$ python -q
>>> import numpy as np
>>> from numpy import linalg as LA
>>> np.set_printoptions(precision=1, suppress=True, linewidth=160, sign=" ")
>>> W0 = np.load("m.npy")
>>> print(W0)
[[ 4  6 -2 -6]
 [ 6  9 -3 -9]
 [-2 -3  1  3]
 [-6 -9  3  9]]
>>> rank = LA.matrix_rank(W0)
>>> print(rank)
1
>>> null = LA.svd(W0)[2][rank:].T
>>> print(np.allclose(W0 @ null, 0))
True
>>> print(null.shape)
(4, 3)
>>> print(np.round(W0 @ null, 1) + 0)
[[ 0.  0.  0.]
 [ 0.  0.  0.]
 [ 0.  0.  0.]
 [ 0.  0.  0.]]
>>> print(LA.matrix_rank(W0.T @ W0), LA.matrix_rank(W0 @ W0.T))
1 1
>>> Uu, s = LA.svd(W0)
Traceback (most recent call last):
  File "<python-input-12>", line 1, in <module>
    Uu, s = LA.svd(W0)
    ^^^^^
ValueError: too many values to unpack (expected 2)
>>> Uu, s, vt = LA.svd(W0, full_matrices=False)
>>> print((s > 1e-8).sum())
1
>>> print(np.round(Uu.T @ Uu, 1) + 0)
[[ 1.  0.  0.  0.]
 [ 0.  1.  0.  0.]
 [ 0.  0.  1.  0.]
 [ 0.  0.  0.  1.]]
>>> print(round(float(np.sqrt((s ** 2).sum())), 1), round(float(LA.norm(W0)), 1))
23.0 23.0
>>> print(np.round(vt @ vt.T, 1) + 0)
[[ 1.  0.  0.  0.]
 [ 0.  1.  0.  0.]
 [ 0.  0.  1.  0.]
 [ 0.  0.  0.  1.]]
>>> m1 = np.load("x.npy")
>>> print(m1)
[[-2  0  1  0  0  0  0  0  0]
 [ 0  0  0  0  0  0 -2  0 -2]
 [ 1  0 -1  0  0  0  0  0  0]
 [ 0  0  0 -2  0  1  0  0  0]
 [ 0  0  0  2  1  2  0  1  0]
 [ 0  0  0  1 -1 -1  0 -2  0]
 [ 0 -1  0  0  0  0  0  0 -1]
 [ 0  0  0  0 -2 -1  0 -2  0]
 [ 0  1  0  0  0  0  2  0  1]]
>>> print(np.flatnonzero(LA.matrix_power((m1 != 0) + (m1.T != 0) + np.eye(9), 9)[3]))
[ 3  4  5  7]
>>> print((m1 != 0).astype(int))
[[ 1  0  1  0  0  0  0  0  0]
 [ 0  0  0  0  0  0  1  0  1]
 [ 1  0  1  0  0  0  0  0  0]
 [ 0  0  0  1  0  1  0  0  0]
 [ 0  0  0  1  1  1  0  1  0]
 [ 0  0  0  1  1  1  0  1  0]
 [ 0  1  0  0  0  0  0  0  1]
 [ 0  0  0  0  1  1  0  1  0]
 [ 0  1  0  0  0  0  1  0  1]]
>>> print((LA.matrix_power((m1 != 0) + (m1.T != 0) + np.eye(9), 9) > 0).astype(int))
[[ 1  0  1  0  0  0  0  0  0]
 [ 0  1  0  0  0  0  1  0  1]
 [ 1  0  1  0  0  0  0  0  0]
 [ 0  0  0  1  1  1  0  1  0]
 [ 0  0  0  1  1  1  0  1  0]
 [ 0  0  0  1  1  1  0  1  0]
 [ 0  1  0  0  0  0  1  0  1]
 [ 0  0  0  1  1  1  0  1  0]
 [ 0  1  0  0  0  0  1  0  1]]
>>> O, evecs = LA.qr(m1[:, :4])[0], LA.qr(m1[:, 4:])[0]
>>> s = LA.svd(O.T @ evecs, compute_uv=False)
>>> print(np.round(LA.norm(O @ O.T - evecs @ evecs.T, 2), 1))
1.0
>>> print(np.degrees(np.arccos(s.clip(0, 1))))
[ 54.7  63.   90.   90. ]
>>> print((s > 0.9).sum())
0
>>> out = m1[0, 0] * m1[1:] - np.outer(m1[1:, 0], m1[0])
>>> print(out)
[[ 0  0  0  0  0  0  4  0  4]
 [ 0  0  1  0  0  0  0  0  0]
 [ 0  0  0  4  0 -2  0  0  0]
 [ 0  0  0 -4 -2 -4  0 -2  0]
 [ 0  0  0 -2  2  2  0  4  0]
 [ 0  2  0  0  0  0  0  0  2]
 [ 0  0  0  0  4  2  0  4  0]
 [ 0 -2  0  0  0  0 -4  0 -2]]
>>> print(np.flatnonzero(~out.round(6).any(axis=1)))
[]
>>> print(m1[:, 0] / m1[0, 0])
[ 1.  -0.  -0.5 -0.  -0.  -0.  -0.  -0.  -0. ]
>>> rng = np.random.default_rng(548193)
>>> idx = rng.permutation(9)
>>> out = m1[:, idx] * rng.choice([-1, 1], 9)
>>> print(out)
[[ 0  0  0  0  0  1  0  0 -2]
 [-2  0  0  0  0  0  0 -2  0]
 [ 0  0  0  0  0 -1  0  0  1]
 [ 0 -2  0  0  1  0  0  0  0]
 [ 0  2 -1  1  2  0  0  0  0]
 [ 0  1  1 -2 -1  0  0  0  0]
 [ 0  0  0  0  0  0 -1 -1  0]
 [ 0  0  2 -2 -1  0  0  0  0]
 [ 2  0  0  0  0  0  1  1  0]]
>>> Uu, _, vt = LA.svd(m1.T @ out)
>>> print(np.round(LA.lstsq(m1, out)[0], 1) + 0)
[[ 0.  0.  0.  0.  0.  0.  0.  0.  1.]
 [ 0.  0.  0.  0.  0.  0.  1.  0.  0.]
 [ 0.  0.  0.  0.  0.  1.  0.  0.  0.]
 [ 0.  1.  0.  0.  0.  0.  0.  0.  0.]
 [ 0.  0. -1.  0.  0.  0.  0.  0.  0.]
 [ 0.  0.  0.  0.  1.  0.  0.  0.  0.]
 [ 1.  0.  0.  0.  0.  0.  0.  0.  0.]
 [ 0.  0.  0.  1.  0.  0.  0.  0.  0.]
 [ 0.  0.  0.  0.  0.  0.  0.  1.  0.]]
>>> print(idx)
[ 6  3  4  7  5  2  1  8  0]
>>> print(np.round(Uu @ vt, 1) + 0)
[[ 0.  0.  0.  0.  0.  0.  0.  0.  1.]
 [ 0.  0.  0.  0.  0.  0.  1.  0.  0.]
 [ 0.  0.  0.  0.  0.  1.  0.  0.  0.]
 [ 0.  1.  0.  0.  0.  0.  0.  0.  0.]
 [ 0.  0. -1.  0.  0.  0.  0.  0.  0.]
 [ 0.  0.  0.  0.  1.  0.  0.  0.  0.]
 [ 1.  0.  0.  0.  0.  0.  0.  0.  0.]
 [ 0.  0.  0.  1.  0.  0.  0.  0.  0.]
 [ 0.  0.  0.  0.  0.  0.  0.  1.  0.]]
>>> arr = np.array([[-1.3, 0.2, 0.0, -1.4],
...     [-0.8, -0.2, -2.3, 0.7],
...     [1.7, 0.2, 0.3, 0.4],
...     [3.4, 0.6, -0.2, -1.1],
...     [0.9, 0.4, 0.6, -0.6]])
>>> arr[0] = arr[2] + 0.1 * rng.normal(size=4)
>>> print(arr)
[[ 1.8  0.1  0.3  0.2]
 [-0.8 -0.2 -2.3  0.7]
 [ 1.7  0.2  0.3  0.4]
 [ 3.4  0.6 -0.2 -1.1]
 [ 0.9  0.4  0.6 -0.6]]
>>> idx = rng.permutation(4)
>>> out = arr[:, idx] * rng.choice([-1, 1], 4)
>>> print(out)
[[ 1.8  0.2 -0.3  0.1]
 [-0.8  0.7  2.3 -0.2]
 [ 1.7  0.4 -0.3  0.2]
 [ 3.4 -1.1  0.2  0.6]
 [ 0.9 -0.6 -0.6  0.4]]
>>> Uu, _, vt = LA.svd(arr.T @ out)
>>> print(np.round(Uu @ vt, 1) + 0)
[[ 1.  0.  0.  0.]
 [ 0.  0.  0.  1.]
 [ 0.  0. -1.  0.]
 [ 0.  1.  0.  0.]]
>>> print(out.reshape(-1, 2))
[[ 1.8  0.2]
 [-0.3  0.1]
 [-0.8  0.7]
 [ 2.3 -0.2]
 [ 1.7  0.4]
 [-0.3  0.2]
 [ 3.4 -1.1]
 [ 0.2  0.6]
 [ 0.9 -0.6]
 [-0.6  0.4]]
>>> print(out.reshape(2, -1))
[[ 1.8  0.2 -0.3  0.1 -0.8  0.7  2.3 -0.2  1.7  0.4]
 [-0.3  0.2  3.4 -1.1  0.2  0.6  0.9 -0.6 -0.6  0.4]]
>>> print(out.ravel(order="F"))
[ 1.8 -0.8  1.7  3.4  0.9  0.2  0.7  0.4 -1.1 -0.6 -0.3  2.3 -0.3  0.2 -0.6  0.1 -0.2  0.2  0.6  0.4]
>>> blk = out.reshape(5, 2, -1)
>>> print(blk.sum(axis=1))
[[ 1.5  0.3]
 [ 1.5  0.5]
 [ 1.4  0.6]
 [ 3.6 -0.5]
 [ 0.3 -0.2]]
>>> print(np.einsum("ihd,jhd->hij", blk, blk).shape)
(2, 5, 5)
>>> print(np.einsum("ihd,ihd->ih", blk, blk))
[[  3.1   0.1]
 [  1.1   5.3]
 [  3.    0.1]
 [ 12.8   0.4]
 [  1.2   0.5]]
>>> x = np.array([0, 1, 2, 1])
>>> target = arr @ x
>>> c, lr = np.zeros(4), 1 / LA.norm(arr, 2) ** 2
>>> for i in range(6):
...     c -= lr * arr.T @ (arr @ c - target)
...     if i % 1 == 0: print(i, round(LA.norm(arr @ c - target), 1))
... 
0 3.3
1 2.5
2 2.0
3 1.6
4 1.4
5 1.2
>>> print(np.round(LA.cond(arr), 1))
23.9
>>> out = np.array([[2, 4], [-4, 1]])
>>> Z = np.kron(out, arr)
>>> print(LA.matrix_rank(Z))
8
>>> print(Z.shape)
(10, 8)
>>> print(round(float(LA.norm(Z, 2)), 1), np.round(LA.norm(out, 2) * LA.norm(arr, 2), 1))
21.9 21.9
>>> K = np.loadtxt("arr.csv", delimiter=",")
>>> print(K)
[[-0.7 -0.4 -0.9  0.1  0.  -0.7 -1.   0.7 -2.2 -0.4 -0.2  0.6]
 [-1.5  0.5 -1.1 -1.6 -0.4 -1.1 -0.5 -0.3 -3.5  0.3 -0.6 -0.6]
 [ 0.   0.2  0.1 -0.4  0.5  0.9  0.5 -0.7  2.7  1.   1.  -0.4]
 [ 1.2 -0.6 -0.7 -1.5  0.3 -0.5  1.3  0.7 -1.5 -0.4  1.2 -0.2]
 [ 1.1 -0.8  0.1 -1.6  0.7  0.1  1.5  1.   0.3 -1.   1.7 -0.6]
 [ 1.3 -0.7 -0.1 -1.1  1.2 -0.4  3.3  1.3 -1.2  0.4 -0.8 -0.3]
 [ 0.2 -0.7 -0.4  0.4  0.3  2.7 -2.3  1.1  8.5 -0.5  0.  -2.4]
 [-0.6 -0.7  0.3  0.5  0.6  1.5  0.   2.7  4.4 -0.1 -1.4  2.4]
 [-0.1  1.7 -1.6  0.   0.8 -0.9 -1.4 -0.3 -2.8 -0.2  0.4 -2.1]
 [ 0.4  1.   2.1  1.2 -0.5  1.3 -1.8 -1.7  3.8 -1.  -0.6 -0.3]]
>>> Uu, s, vt = LA.svd(K, full_matrices=False)
>>> print(np.round(Uu.T @ K @ vt.T, 1) + 0)
[[ 13.    0.    0.    0.    0.    0.    0.    0.    0.    0. ]
 [  0.    6.4   0.    0.    0.    0.    0.    0.    0.    0. ]
 [  0.    0.    5.    0.    0.    0.    0.    0.    0.    0. ]
 [  0.    0.    0.    4.1   0.    0.    0.    0.    0.    0. ]
 [  0.    0.    0.    0.    2.5   0.    0.    0.    0.    0. ]
 [  0.    0.    0.    0.    0.    2.3   0.    0.    0.    0. ]
 [  0.    0.    0.    0.    0.    0.    1.8   0.    0.    0. ]
 [  0.    0.    0.    0.    0.    0.    0.    1.4   0.    0. ]
 [  0.    0.    0.    0.    0.    0.    0.    0.    0.6   0. ]
 [  0.    0.    0.    0.    0.    0.    0.    0.    0.    0.4]]
>>> print(Uu.shape, s.shape, vt.shape)
(10, 10) (10,) (10, 12)
>>> print(np.round(Uu.T @ Uu, 1) + 0)
[[ 1.  0.  0.  0.  0.  0.  0.  0.  0.  0.]
 [ 0.  1.  0.  0.  0.  0.  0.  0.  0.  0.]
 [ 0.  0.  1.  0.  0.  0.  0.  0.  0.  0.]
 [ 0.  0.  0.  1.  0.  0.  0.  0.  0.  0.]
 [ 0.  0.  0.  0.  1.  0.  0.  0.  0.  0.]
 [ 0.  0.  0.  0.  0.  1.  0.  0.  0.  0.]
 [ 0.  0.  0.  0.  0.  0.  1.  0.  0.  0.]
 [ 0.  0.  0.  0.  0.  0.  0.  1.  0.  0.]
 [ 0.  0.  0.  0.  0.  0.  0.  0.  1.  0.]
 [ 0.  0.  0.  0.  0.  0.  0.  0.  0.  1.]]
